% python3 -q
>>> import numpy as np
>>> np.set_printoptions(precision=2, suppress=True, linewidth=140, floatmode="fixed")
>>> arr = np.load("mat.npy")
>>> arr
array([[ 2.88, -0.19, -2.51, -0.35],
       [ 4.97, -0.50, -0.24,  0.06],
       [ 7.47,  4.06, -3.40,  0.01],
       [-0.92,  4.36,  0.67,  0.86],
       [10.44, -0.50,  0.67,  0.49],
       [-5.57,  1.87, -1.04,  0.47],
       [ 5.27, -2.66, -2.20, -0.14],
       [-3.29,  3.44, -0.28,  0.18],
       [-1.95, -1.25,  1.25, -1.24],
       [-8.76, -0.77, -0.12, -0.43],
       [-4.13, -2.41,  0.66,  0.49],
       [-5.31, -1.20, -0.12, -0.56],
       [ 6.77,  0.22,  3.01,  0.95],
       [13.64,  0.80, -2.51,  1.79],
       [ 3.29, -2.76,  1.10,  0.20],
       [-1.03, -0.27,  0.44, -0.35],
       [-1.12,  1.81,  1.16,  0.38],
       [-4.08, -1.04,  2.43,  0.49]])
>>> x = np.array([2, 2, -2, 2])
>>> rhs = arr @ x
>>> np.linalg.lstsq(arr, rhs)[0]
array([ 2.00,  2.00, -2.00,  2.00])
>>> np.round(np.linalg.pinv(arr) @ arr, 2) + 0
array([[1.00, 0.00, 0.00, 0.00],
       [0.00, 1.00, 0.00, 0.00],
       [0.00, 0.00, 1.00, 0.00],
       [0.00, 0.00, 0.00, 1.00]])
>>> rng = np.random.default_rng(86)
>>> rhs = rhs + 0.05 * rng.normal(size=18)
>>> rhs
array([  9.62,   9.53,  29.91,   7.30,  19.48,  -4.35,   9.36,   1.23, -11.37, -19.75, -13.43, -13.91,   9.94,  37.48,  -0.86,  -4.12,
        -0.10, -14.12])
>>> beta, *_ = np.linalg.lstsq(arr, rhs)
>>> [round(float(np.linalg.norm(np.linalg.solve(arr.T @ arr + lam * np.eye(4), arr.T @ rhs))), 2) for lam in (0, 1, 10, 100)]
[4.0, 3.84, 3.36, 2.36]
>>> beta.round()
array([ 2.00,  2.00, -2.00,  2.00])
>>> labels = arr[:, 2] > np.median(arr[:, 2])
>>> r0 = arr[labels].mean(axis=0) - arr[~labels].mean(axis=0)
>>> r0
array([-0.45, -0.74,  2.65,  0.14])
>>> labels.astype(int)
array([0, 0, 0, 1, 1, 0, 0, 0, 1, 0, 1, 0, 1, 0, 1, 1, 1, 1])
>>> cen = (arr - arr.mean(axis=0)) / arr.std(axis=0)
>>> np.argwhere(np.abs(cen) > 2)
array([[ 8,  3],
       [13,  0],
       [13,  3]])
>>> beta = np.linalg.lstsq(np.delete(cen, 0, axis=1), cen[:, 0])[0]
>>> round(1 - np.var(cen[:, 0] - np.delete(cen, 0, axis=1) @ beta), 2)
np.float64(0.37)
>>> beta
array([-0.21, -0.38,  0.55])
>>> P = arr @ np.linalg.solve(arr.T @ arr, arr.T)
>>> np.allclose(P @ P, P)
True
>>> np.diag(P)
array([0.15, 0.05, 0.43, 0.31, 0.23, 0.23, 0.25, 0.17, 0.29, 0.15, 0.27, 0.07, 0.38, 0.57, 0.14, 0.02, 0.09, 0.19])
>>> np.linalg.matrix_rank(np.eye(18) - P)
np.int64(14)
>>> np.round(np.linalg.eigvalsh(P), 2) + 0
array([0.00, 0.00, 0.00, 0.00, 0.00, 0.00, 0.00, 0.00, 0.00, 0.00, 0.00, 0.00, 0.00, 0.00, 1.00, 1.00, 1.00, 1.00])
>>> X = np.load("m.npy")
>>> X
array([[-3.16, -4.74, -5.70, -5.91],
       [ 4.13,  6.19,  4.67, -4.78],
       [-1.17, -1.76, -3.64, -9.07],
       [ 2.11,  3.16,  4.70,  7.97],
       [-4.08, -6.12, -4.55,  5.03],
       [ 3.51,  5.27,  3.33, -6.99],
       [-2.84, -4.26, -2.09,  8.33],
       [ 1.77,  2.66,  0.35, -9.47],
       [-2.31, -3.47, -1.21,  9.01],
       [ 3.55,  5.32,  5.99,  4.82],
       [-2.82, -4.23, -2.05,  8.37],
       [-4.42, -6.63, -5.66,  2.14],
       [ 1.97,  2.95,  4.55,  8.17],
       [-1.32, -1.99,  0.32,  9.71],
       [ 0.18,  0.26, -1.94, -9.81],
       [-2.38, -3.57, -4.98, -7.53],
       [ 2.83,  4.24,  5.41,  6.69]])
>>> cen = X - X.mean(axis=0)
>>> evecs = np.linalg.svd(cen)[2][:2]
>>> A2 = cen - cen @ evecs.T @ evecs
>>> np.diag(evecs.T @ evecs)
array([0.20, 0.44, 0.39, 0.97])
>>> (cen @ evecs.T).std(axis=0)
array([7.62, 6.38])
>>> r0 = np.array([1, 2, 0])
>>> np.correlate(X[14], X[11], "full")
array([  0.38,  -0.43,  -6.80, -12.55,  67.15,  73.51,  43.31])
>>> O, _ = np.linalg.qr(np.array([[-2.6, 0.3, -0.7, 0.5],
...     [0.2, 0.4, -1.9, -2.9],
...     [0.0, 1.2, 0.4, -1.3],
...     [-0.1, 0.8, -0.5, 0.6]]))
>>> vals = np.array([1, 0, 0, 3])
>>> J = O @ np.diag(vals) @ O.T
>>> J
array([[ 1.00, -0.03,  0.07, -0.10],
       [-0.03,  0.27,  0.40, -0.75],
       [ 0.07,  0.40,  0.60, -1.13],
       [-0.10, -0.75, -1.13,  2.13]])
>>> rank = np.linalg.matrix_rank(J)
>>> rank
np.int64(2)
>>> N = np.linalg.svd(J)[2][rank:].T
>>> [int(np.linalg.matrix_rank(J[:i])) for i in range(1, len(J) + 1)]
[1, 2, 2, 2]
>>> np.linalg.matrix_rank(J.T @ J), np.linalg.matrix_rank(J @ J.T)
(np.int64(2), np.int64(2))
>>> np.round(N @ N.T, 2) + 0
array([[ 0.00,  0.06, -0.02,  0.01],
       [ 0.06,  0.91, -0.13,  0.25],
       [-0.02, -0.13,  0.80,  0.38],
       [ 0.01,  0.25,  0.38,  0.29]])
>>> [int(np.linalg.matrix_rank(np.delete(J, i, axis=0))) for i in range(4)]
[2, 2, 2, 2]
>>> np.round(J @ N, 2) + 0
array([[0.00, 0.00],
       [0.00, 0.00],
       [0.00, 0.00],
       [0.00, 0.00]])
>>> left, sigma, vt = np.linalg.svd(J)
>>> evecs = vt[:(sigma > 1e-8).sum()]
>>> x = J[2] + -1 * J[3] + rng.integers(2) * np.eye(4)[1]
>>> x
array([ 0.18,  2.15,  1.74, -3.26])
>>> evecs.T @ evecs
array([[ 1.00, -0.06,  0.02, -0.01],
       [-0.06,  0.09,  0.13, -0.25],
       [ 0.02,  0.13,  0.20, -0.38],
       [-0.01, -0.25, -0.38,  0.71]])
>>> blk = np.stack([J, 4 * J, J[::-1]])
>>> np.einsum("bij,cij->bc", blk, blk)
array([[ 10.00,  40.00,   1.63],
       [ 40.00, 160.00,   6.52],
       [  1.63,   6.52,  10.00]])
>>> np.linalg.matrix_rank(blk)
array([2, 2, 2])
>>> (blk @ J.T).shape
(3, 4, 4)
>>> vals, evecs = np.linalg.eigh(J)
>>> evecs @ np.diag(vals) @ evecs.T
array([[ 1.00, -0.03,  0.07, -0.10],
       [-0.03,  0.27,  0.40, -0.75],
       [ 0.07,  0.40,  0.60, -1.13],
       [-0.10, -0.75, -1.13,  2.13]])
>>> vals.sum(), round(np.trace(J), 2)
(np.float64(4.0), np.float64(4.0))
>>> np.round(np.linalg.eigvalsh(J + -3 * np.eye(4)), 2) + 0
array([-3.00, -3.00, -2.00,  0.00])
>>> (vals > 1e-8).sum(), (vals < -1e-8).sum()
(np.int64(2), np.int64(0))
>>> K = np.loadtxt("dump.csv", delimiter=",")
>>> K
array([[ 1.35,  0.17, -1.71],
       [ 1.31,  0.26, -1.67],
       [-3.76, -0.74,  5.18],
       [ 3.89,  0.66, -4.94],
       [ 2.46,  0.29, -3.49],
       [-3.81, -0.64,  4.99],
       [ 1.40,  0.29, -1.55],
       [ 3.85,  0.63, -5.25],
       [ 1.14,  0.34, -1.61],
       [ 1.23,  0.07, -1.55],
       [-1.18, -0.18,  1.57],
       [ 0.07, -0.12, -0.01],
       [-4.07, -0.51,  5.06]])
>>> W2 = arr[[4, 12]].astype(float)
>>> for _ in range(3):
...     labels = np.linalg.norm(arr[:, None] - W2, axis=-1).argmin(axis=1)
...     W2 = np.array([arr[labels == j].mean(axis=0) for j in range(2)])
... 
>>> labels
array([1, 0, 0, 1, 0, 1, 0, 1, 1, 1, 1, 1, 0, 0, 1, 1, 1, 1])
>>> np.abs(W2[1] - W2[0]).argmax()
np.int64(0)
>>> cen = K - K.mean(axis=0)
>>> left, sigma, vt = np.linalg.svd(cen, full_matrices=False)
>>> np.round(sigma ** 2 / (sigma ** 2).sum(), 2) + 0
array([1.00, 0.00, 0.00])
>>> (np.sign(left[:, 0]) == np.sign(left[0, 0])).astype(int)
array([1, 1, 0, 1, 1, 0, 1, 1, 1, 1, 0, 0, 0])
>>> np.searchsorted(np.cumsum(sigma ** 2) / (sigma ** 2).sum(), 0.9) + 1
np.int64(1)
>>> np.abs(left[:, 0]).argmax()
np.int64(12)
>>> round((sigma ** 2).sum() ** 2 / (sigma ** 4).sum(), 2)
np.float64(1.0)
>>> np.abs(vt[0]).argmax()
np.int64(2)
>>> vt[0] * np.sign(vt[0, np.abs(vt[0]).argmax()])
array([-0.60, -0.10,  0.79])
>>> np.linalg.matrix_rank(cen)
np.int64(3)
>>> data = np.triu(rng.random((8, 8)) < 0.3, 1).astype(int)
>>> data = data + data.T
>>> data
array([[0, 0, 0, 0, 1, 0, 0, 0],
       [0, 0, 0, 0, 1, 1, 1, 0],
       [0, 0, 0, 0, 1, 1, 0, 0],
       [0, 0, 0, 0, 0, 0, 0, 0],
       [1, 1, 1, 0, 0, 1, 0, 0],
       [0, 1, 1, 0, 1, 0, 0, 0],
       [0, 1, 0, 0, 0, 0, 0, 0],
       [0, 0, 0, 0, 0, 0, 0, 0]])
>>> np.all(np.linalg.eigvalsh(data) > 0)
np.False_
>>> [round(float(x), 2) for x in np.linalg.svd(data, compute_uv=False)[:3]]
[2.75, 1.89, 1.33]
>>> vals, evecs = np.linalg.eigh(data)
>>> np.round(np.linalg.eigvalsh(data @ data), 2) + 0
array([0.00, 0.00, 0.09, 0.37, 0.60, 1.77, 3.59, 7.58])
>>> np.round(evecs.T @ evecs, 2) + 0
array([[1.00, 0.00, 0.00, 0.00, 0.00, 0.00, 0.00, 0.00],
       [0.00, 1.00, 0.00, 0.00, 0.00, 0.00, 0.00, 0.00],
       [0.00, 0.00, 1.00, 0.00, 0.00, 0.00, 0.00, 0.00],
       [0.00, 0.00, 0.00, 1.00, 0.00, 0.00, 0.00, 0.00],
       [0.00, 0.00, 0.00, 0.00, 1.00, 0.00, 0.00, 0.00],
       [0.00, 0.00, 0.00, 0.00, 0.00, 1.00, 0.00, 0.00],
       [0.00, 0.00, 0.00, 0.00, 0.00, 0.00, 1.00, 0.00],
       [0.00, 0.00, 0.00, 0.00, 0.00, 0.00, 0.00, 1.00]])
>>> np.abs(evecs[:, -1])
array([0.20, 0.45, 0.39, 0.00, 0.56, 0.51, 0.16, 0.00])
>>> np.abs(evecs[:, -1]).round(6).argmax()
np.int64(4)
>>> (vals > 1e-8).sum(), (vals < -1e-8).sum()
(np.int64(3), np.int64(3))
>>> round(float(vals.sum()), 2), np.trace(data)
(-0.0, np.int64(0))
>>> np.unique(vals.round(6) + 0, return_counts=True)[1]
array([1, 1, 1, 2, 1, 1, 1])
